In [1]: import numpy as np

In [2]: import numpy.linalg as la

In [3]: np.set_printoptions(precision=4, suppress=True, linewidth=120)

In [4]: rd = lambda a: np.round(a, 4) + 0

In [5]: F = np.array([[0, 5, 0, 0], [0, 0, 4, 0], [2, 0, 0, 0], [0, 0, 0, 4]])

In [6]: # 2 groups of indices that never mix

In [7]: Uu, sig, Vt = la.svd(F, full_matrices=False)

In [8]: Uu.shape, sig.shape, Vt.shape
Out[8]: ((4, 4), (4,), (4, 4))

In [9]: np.allclose(Uu * sig @ Vt, F)
Out[9]: True

In [10]: sig
Out[10]: array([5., 4., 4., 2.])

In [11]: print(Vt @ Vt.T)
[[1. 0. 0. 0.]
 [0. 1. 0. 0.]
 [0. 0. 1. 0.]
 [0. 0. 0. 1.]]

In [12]: np.abs(Vt[0])
Out[12]: array([0., 1., 0., 0.])

In [13]: print(Uu.T @ F @ Vt.T)
[[5. 0. 0. 0.]
 [0. 4. 0. 0.]
 [0. 0. 4. 0.]
 [0. 0. 0. 2.]]

In [14]: print(np.abs(Uu[:, 0]).round(6).argmax())
0

In [15]: sig / sig[0]
Out[15]: array([1. , 0.8, 0.8, 0.4])

In [16]: print(rd(np.cumsum(sig ** 2) / np.sum(sig ** 2)))
[0.4098 0.6721 0.9344 1.    ]

In [17]: (sig > 1e-8).sum()
Out[17]: np.int64(4)

In [18]: f, v = F[3], F[2]

In [19]: f @ f
Out[19]: np.int64(16)

In [20]: pr = (f @ v) / (f @ f) * f

In [21]: (v - pr) @ f
Out[21]: np.float64(0.0)

In [22]: rd(la.norm(f + v) ** 2 + la.norm(f - v) ** 2)
Out[22]: np.float64(40.0)

In [23]: A = np.loadtxt("test0.csv", delimiter=",")

In [24]: A
Out[24]: 
array([[ 4.,  4.,  4.,  5.],
       [ 0.,  5.,  4.,  2.],
       [ 4., 14., 12.,  9.]])

In [25]: vec = np.array([-3, -1, 2, -3])

In [26]: h1 = np.maximum(A @ vec, 0)

In [27]: A * (h1 > 1e-9)[:, None]
Out[27]: 
array([[0., 0., 0., 0.],
       [0., 0., 0., 0.],
       [0., 0., 0., 0.]])

In [28]: np.maximum(A @ (3 * vec), 0)
Out[28]: array([0., 0., 0.])

In [29]: h1
Out[29]: array([0., 0., 0.])

In [30]: np.flatnonzero(h1 > 1e-9)
Out[30]: array([], dtype=int64)

In [31]: rd(np.tanh(A @ vec))
Out[31]: array([-1.    , -0.9951, -1.    ])

In [32]: rng = np.random.default_rng(62987)

In [33]: idx = rng.integers(0, 2, 4)

In [34]: m1 = (idx[:, None] == idx) * -3 + np.eye(4)

In [35]: m1
Out[35]: 
array([[-2.,  0., -3.,  0.],
       [ 0., -2.,  0., -3.],
       [-3.,  0., -2.,  0.],
       [ 0., -3.,  0., -2.]])

In [36]: # 2 groups of indices that never mix

In [37]: np.flatnonzero(la.matrix_power((m1 != 0) + (m1.T != 0) + np.eye(4), 4)[3])
Out[37]: array([1, 3])

In [38]: rd(la.det(m1))
Out[38]: np.float64(25.0)

In [39]: Uu, sig, Vt = la.svd(m1, full_matrices=False)

In [40]: rd(sig / sig[0])
Out[40]: array([1. , 1. , 0.2, 0.2])

In [41]: rd(Uu.T @ Uu)
Out[41]: 
array([[1., 0., 0., 0.],
       [0., 1., 0., 0.],
       [0., 0., 1., 0.],
       [0., 0., 0., 1.]])

In [42]: print(rd(np.cumsum(sig ** 2) / np.sum(sig ** 2)))
[0.4808 0.9615 0.9808 1.    ]

In [43]: Uu.shape, sig.shape, Vt.shape
Out[43]: ((4, 4), (4,), (4, 4))

In [44]: (sig > 1e-8).sum()
Out[44]: np.int64(4)

In [45]: print(rd(sig))
[5. 5. 1. 1.]

In [46]: idx = rng.permutation(4)

In [47]: A2 = m1[:, idx] * rng.choice([-1, 1], 4)

In [48]: A2
Out[48]: 
array([[-0.,  3.,  0.,  2.],
       [ 2., -0., -3., -0.],
       [-0.,  2.,  0.,  3.],
       [ 3., -0., -2., -0.]])

In [49]: Uu, _, Vt = la.svd(m1.T @ A2)

In [50]: rd(Uu @ Vt)
Out[50]: 
array([[ 0.,  0.,  0., -1.],
       [-1.,  0.,  0.,  0.],
       [ 0., -1.,  0.,  0.],
       [ 0.,  0.,  1.,  0.]])

In [51]: Q = A2.astype(float).copy()

In [52]: for j in range(4):
    ...:     Q[:, j] -= Q[:, :j] @ (Q[:, :j].T @ Q[:, j])
    ...:     Q[:, j] /= la.norm(Q[:, j])
    ...: 

In [53]: print(rd(Q))
[[ 0.      0.8321  0.     -0.5547]
 [ 0.5547  0.     -0.8321  0.    ]
 [ 0.      0.5547  0.      0.8321]
 [ 0.8321  0.      0.5547  0.    ]]

In [54]: print(rd(Q.T @ A2))
[[ 3.6056  0.     -3.3282  0.    ]
 [ 0.      3.6056  0.      3.3282]
 [ 0.      0.      1.3868  0.    ]
 [ 0.      0.      0.      1.3868]]

In [55]: data = np.load("x.npy")

In [56]: data
Out[56]: 
array([[ 67., -72.,   8.],
       [-72.,  84.,  -9.],
       [  8.,  -9.,   4.]])

In [57]: A2 = data / np.sqrt((data ** 2).mean(axis=1, keepdims=True))

In [58]: la.matrix_rank(data - data.mean(axis=1, keepdims=True))
Out[58]: np.int64(2)

In [59]: rd(la.norm(A2, axis=1))
Out[59]: array([1.7321, 1.7321, 1.7321])
